$ ipython --no-banner

In [1]: import numpy as np

In [2]: from numpy import linalg as LA

In [3]: np.set_printoptions(precision=3, suppress=True, linewidth=160, floatmode="fixed")

In [4]: def rd(a):
   ...:     return np.round(a, 3) + 0
   ...: 

In [5]: u = np.array([0, 1, 1, 0, 0, -2])

In [6]: rng = np.random.default_rng(95484)

In [7]: A = np.outer(rng.normal(size=32), u) + 0.05 * rng.normal(size=(32, 6))

In [8]: rd(A)
Out[8]: 
array([[-0.058, -1.187, -1.061, -0.010, -0.078,  2.203],
       [-0.075,  0.313,  0.167, -0.085,  0.034, -0.529],
       [-0.090, -0.842, -0.837, -0.021, -0.070,  1.612],
       [-0.015,  1.259,  1.155,  0.124,  0.039, -2.188],
       [ 0.012,  0.169,  0.212,  0.010,  0.012, -0.361],
       [ 0.008,  0.909,  0.989,  0.011, -0.050, -2.072],
       [ 0.026, -1.943, -2.059,  0.046,  0.046,  3.985],
       [-0.079,  0.071,  0.117, -0.003, -0.074, -0.126],
       [-0.098, -0.081,  0.015, -0.083,  0.045, -0.094],
       [-0.008,  0.861,  0.817, -0.020, -0.047, -1.513],
       [-0.037, -1.040, -1.053,  0.034,  0.011,  2.138],
       [-0.014,  0.350,  0.358,  0.016,  0.074, -0.786],
       [-0.016, -0.127, -0.100, -0.020,  0.044,  0.225],
       [ 0.042, -0.579, -0.472, -0.038,  0.034,  0.932],
       [ 0.059,  0.886,  0.935, -0.018,  0.102, -1.873],
       [-0.014,  1.734,  1.805, -0.022, -0.003, -3.555],
       [-0.143,  0.787,  0.740, -0.006, -0.032, -1.599],
       [ 0.075,  0.749,  0.658,  0.009, -0.061, -1.417],
       [-0.058,  0.097,  0.287, -0.057,  0.041, -0.435],
       [-0.181,  0.744,  0.735,  0.025, -0.088, -1.498],
       [-0.001, -0.185, -0.018,  0.058,  0.011,  0.041],
       [-0.095,  0.576,  0.498,  0.007,  0.001, -1.092],
       [-0.022,  1.833,  1.801, -0.013, -0.005, -3.825],
       [ 0.033,  1.489,  1.536,  0.044, -0.060, -3.153],
       [-0.033, -0.076, -0.177,  0.017,  0.100,  0.228],
       [-0.019,  0.158,  0.122,  0.005, -0.022, -0.220],
       [-0.014, -0.642, -0.599, -0.152,  0.029,  1.342],
       [ 0.181,  0.562,  0.518,  0.012, -0.039, -1.291],
       [-0.055,  0.015,  0.081, -0.016,  0.004, -0.056],
       [ 0.063,  0.554,  0.520, -0.012, -0.046, -1.073],
       [ 0.062,  1.235,  1.387, -0.045,  0.035, -2.491],
       [ 0.044, -1.499, -1.456, -0.098, -0.021,  3.001]])

In [9]: C = A[[17, 10]].astype(float)

In [10]: for _ in range(5):
    ...:     lab = LA.norm(A[:, None] - C, axis=-1).argmin(axis=1)
    ...:     C = np.array([A[lab == j].mean(axis=0) for j in range(2)])
    ...: 

In [11]: lab
Out[11]: array([1, 0, 1, 0, 0, 0, 1, 0, 0, 0, 1, 0, 0, 1, 0, 0, 0, 0, 0, 0, 0, 0, 0, 0, 0, 0, 1, 0, 0, 0, 0, 1])

In [12]: np.abs(C[1] - C[0]).argmax()
Out[12]: np.int64(5)

In [13]: C2 = np.cov(A, rowvar=False)

In [14]: C2.shape
Out[14]: (6, 6)

In [15]: rd(np.polyfit(A[:, 2], A[:, 4], 1))
Out[15]: array([-0.005,  0.000])

In [16]: rd(A.std(axis=0))
Out[16]: array([0.069, 0.892, 0.890, 0.050, 0.051, 1.790])

In [17]: cen = A - A.mean(axis=0)

In [18]: evecs = LA.svd(cen)[2][:1]

In [19]: out = cen - cen @ evecs.T @ evecs

In [20]: LA.norm(out, axis=1).round(6).argmax()
Out[20]: np.int64(27)

In [21]: rd((cen @ evecs.T).std(axis=0))
Out[21]: array([2.188])

In [22]: rd(np.cov(cen @ evecs.T, rowvar=False))
Out[22]: np.float64(4.94)
